$ python -q
>>> import numpy as np
>>> np.set_printoptions(precision=2, suppress=True, linewidth=120, legacy="1.25")
>>> def rnd(a):
...     return np.round(a, 2) + 0
... 
>>> W0 = np.array([[0, 1, 1], [1, 0, 1], [1, 1, 0]])
>>> rng = np.random.default_rng(3)
>>> labels = rng.permutation(3)
>>> labels
array([2, 1, 0])
>>> B = W0[labels][:, labels]
>>> np.allclose(B, W0)
True
>>> rnd(np.linalg.det(B)), rnd(np.linalg.det(W0[labels]))
(2.0, -2.0)
>>> np.trace(B)
0
>>> A = np.array([[87, 55, 104, 102],
...     [55, 45, 71, 84],
...     [104, 71, 143, 136],
...     [102, 84, 136, 168]])
>>> np.count_nonzero(A)
16
>>> np.abs(A).max()
168
>>> rnd(np.linalg.norm(A))
409.81
>>> rnd(np.linalg.svd(A, compute_uv=False))
array([409.  ,  24.62,   7.46,   1.92])
>>> f, r1 = A[1], A[3]
>>> f @ f
17147
>>> f @ r1
33158
>>> p = (f @ r1) / (f @ f) * f
>>> rnd(p)
array([106.36,  87.02, 137.3 , 162.43])
>>> rnd(np.linalg.norm(f + r1) ** 2 + np.linalg.norm(f - r1) ** 2)
162654.0
>>> X = np.array([[-2, 2, 0, 0], [0, -2, 0, 0], [0, 0, -2, 2], [0, 0, 0, -2]])
>>> X
array([[-2,  2,  0,  0],
       [ 0, -2,  0,  0],
       [ 0,  0, -2,  2],
       [ 0,  0,  0, -2]])
>>> # triangular
>>> np.poly(X)
array([ 1.,  8., 24., 32., 16.])
>>> rnd(np.linalg.eigvals(X).sum().real)
-8.0
>>> rnd(np.linalg.det(X.T))
16.0
>>> np.einsum("ii->", X)
-8
>>> rnd(np.linalg.det(X[::-1]))
16.0
>>> w1 = np.array([[-2, 3, 2, -1], [3, -2, -1, -2], [1, 2, -1, -1], [1, 0, 3, 0]])
>>> b = np.array([5, -6, 8, 2])
>>> H = np.maximum(X @ w1 + b, 0)
>>> np.linalg.matrix_rank(H)
3
>>> H
array([[15,  0,  2,  0],
       [ 0,  0, 10,  6],
       [ 5,  0, 16,  4],
       [ 3,  0,  2,  2]])
>>> cent = np.array([[4, 3], [1, 1], [1, 2], [0, 4]])
>>> w1 @ cent
array([[-3, -3],
       [ 9, -3],
       [ 5, -1],
       [ 7,  9]])
>>> Q, r_ = np.linalg.qr(X)
>>> Q @ r_
array([[-2.,  2.,  0.,  0.],
       [ 0., -2.,  0.,  0.],
       [ 0.,  0., -2.,  2.],
       [ 0.,  0.,  0., -2.]])
>>> rnd(np.linalg.det(X))
16.0
>>> rnd(np.sort(np.linalg.eigvals(X).real))
array([-2., -2., -2., -2.])
>>> (np.linalg.matrix_power((X != 0) + (X.T != 0) + np.eye(4), 4) > 0).astype(int)
array([[1, 1, 0, 0],
       [1, 1, 0, 0],
       [0, 0, 1, 1],
       [0, 0, 1, 1]])
>>> [int(np.linalg.matrix_rank(np.linalg.matrix_power(X, p))) for p in range(1, 5)]
[4, 4, 4, 4]
>>> np.linalg.matrix_power(X - np.diag(np.diag(X)), 4)
array([[0, 0, 0, 0],
       [0, 0, 0, 0],
       [0, 0, 0, 0],
       [0, 0, 0, 0]])
>>> m1 = np.load("layer9.npy")
>>> m1
array([[0, 0, 2, 3],
       [3, 0, 0, 2],
       [2, 3, 0, 0],
       [0, 2, 3, 0]])
>>> f = np.array([5, 1, 0, -1])
>>> B = m1 + np.outer(f, np.eye(4)[2])
>>> np.linalg.matrix_rank(B - m1)
1
>>> B
array([[0., 0., 7., 3.],
       [3., 0., 1., 2.],
       [2., 3., 0., 0.],
       [0., 2., 2., 0.]])
>>> rnd(np.linalg.det(B) / np.linalg.det(m1)), rnd(1 + np.linalg.solve(m1, f)[2])
(0.15, 0.15)
>>> Q = m1.astype(float).copy()
>>> for j in range(4):
...     Q[:, j] -= Q[:, :j] @ (Q[:, :j].T @ Q[:, j])
...     Q[:, j] /= np.linalg.norm(Q[:, j])
... 
>>> rnd(Q.T @ m1)
array([[ 3.61,  1.66,  0.  ,  1.66],
       [ 0.  ,  3.2 ,  1.88, -0.87],
       [ 0.  ,  0.  ,  3.08,  2.48],
       [ 0.  ,  0.  ,  0.  ,  1.83]])
>>> Q, r_ = np.linalg.qr(m1)
>>> np.allclose(r_.T @ r_, m1.T @ m1)
True
>>> rnd(np.trace(Q @ Q.T))
4.0
>>> data = np.loadtxt("arr.csv", delimiter=",")
>>> data
array([[-4.48, -4.36, -1.51],
       [ 0.14,  0.12,  0.06],
       [-5.05, -5.1 , -1.86],
       [-0.93, -0.84, -0.21],
       [-3.11, -3.11, -0.96],
       [ 3.81,  3.83,  1.19],
       [ 3.28,  3.32,  1.06],
       [ 2.94,  2.92,  1.07],
       [ 0.55,  0.62,  0.23],
       [-4.57, -4.48, -1.48],
       [ 1.59,  1.57,  0.63],
       [ 4.53,  4.5 ,  1.48],
       [-5.8 , -5.78, -1.9 ],
       [-4.88, -4.94, -1.7 ],
       [-1.6 , -1.53, -0.57],
       [-0.18, -0.28, -0.06],
       [ 2.57,  2.49,  0.91],
       [ 1.46,  1.55,  0.53],
       [ 4.69,  4.78,  1.59],
       [ 6.77,  6.69,  2.19],
       [-0.01,  0.07,  0.01],
       [ 4.89,  4.87,  1.57]])
>>> d = np.linalg.norm(data[:, None] - data[None], axis=-1)
>>> d[14].round(6).argsort(kind="stable")[:4]
array([14,  3, 15,  4])
>>> d.shape
(22, 22)
>>> rnd(d[:5, :5])
array([[0.  , 6.62, 1.  , 5.17, 1.93],
       [6.62, 0.  , 7.61, 1.46, 4.69],
       [1.  , 7.61, 0.  , 6.15, 2.92],
       [5.17, 1.46, 6.15, 0.  , 3.24],
       [1.93, 4.69, 2.92, 3.24, 0.  ]])
>>> Xs = (data - data.mean(axis=0)) / data.std(axis=0)
>>> np.argwhere(np.abs(Xs) > 2)
array([], shape=(0, 2), dtype=int64)
>>> b = np.linalg.lstsq(np.delete(Xs, 0, axis=1), Xs[:, 0])[0]
>>> rnd(1 - np.var(Xs[:, 0] - np.delete(Xs, 0, axis=1) @ b))
1.0
>>> arr = np.load("test1.npy")
>>> arr
array([[-2,  2, -1],
       [-1,  1,  1],
       [-3,  2, -1],
       [-5,  4,  1],
       [-7,  5,  1],
       [-5,  4,  0],
       [-3,  2,  1],
       [-5,  4,  3],
       [-4,  2,  3],
       [-6,  1,  3],
       [-6,  3,  4],
       [-8,  4,  2]])
>>> Xs = arr - arr.mean(axis=0)
>>> U, sigma, Vt = np.linalg.svd(Xs, full_matrices=False)
>>> rnd(np.abs(Vt[-1]))
array([0.54, 0.75, 0.39])
>>> M = np.array([[-1.7, 0.7, -1.4],
...     [-0.8, 1.6, -1.0],
...     [0.6, 0.2, 0.9],
...     [0.4, 0.6, -0.1],
...     [-0.3, -1.6, 2.3],
...     [0.6, -0.2, 1.7],
...     [-0.7, -0.1, -1.7],
...     [0.3, 0.4, 0.7],
...     [1.3, 0.2, -0.8],
...     [-0.8, -0.9, 1.4],
...     [-0.4, 0.4, -0.7],
...     [-1.1, 0.2, -0.2],
...     [-0.2, 0.1, -2.9],
...     [0.9, 0.6, -0.5],
...     [1.4, -0.5, -0.4],
...     [1.4, 0.2, 0.1],
...     [1.0, -0.2, -0.2],
...     [0.9, -1.1, -1.3]])
>>> M[:, 0] = 3 * M[:, 1] + 0.05 * rng.normal(size=18)
>>> rnd(M)
array([[ 1.97,  0.7 , -1.4 ],
       [ 4.82,  1.6 , -1.  ],
       [ 0.57,  0.2 ,  0.9 ],
       [ 1.78,  0.6 , -0.1 ],
       [-4.81, -1.6 ,  2.3 ],
       [-0.7 , -0.2 ,  1.7 ],
       [-0.31, -0.1 , -1.7 ],
       [ 1.16,  0.4 ,  0.7 ],
       [ 0.77,  0.2 , -0.8 ],
       [-2.69, -0.9 ,  1.4 ],
       [ 1.18,  0.4 , -0.7 ],
       [ 0.59,  0.2 , -0.2 ],
       [ 0.27,  0.1 , -2.9 ],
       [ 1.75,  0.6 , -0.5 ],
       [-1.52, -0.5 , -0.4 ],
       [ 0.62,  0.2 ,  0.1 ],
       [-0.61, -0.2 , -0.2 ],
       [-3.25, -1.1 , -1.3 ]])
>>> Xs = M - M.mean(axis=0)
>>> V = np.linalg.svd(Xs)[2][:2]
>>> B = Xs - Xs @ V.T @ V
>>> np.linalg.norm(B, axis=1).round(6).argmax()
8
>>> rnd(np.linalg.norm(B) / np.linalg.norm(Xs))
0.01
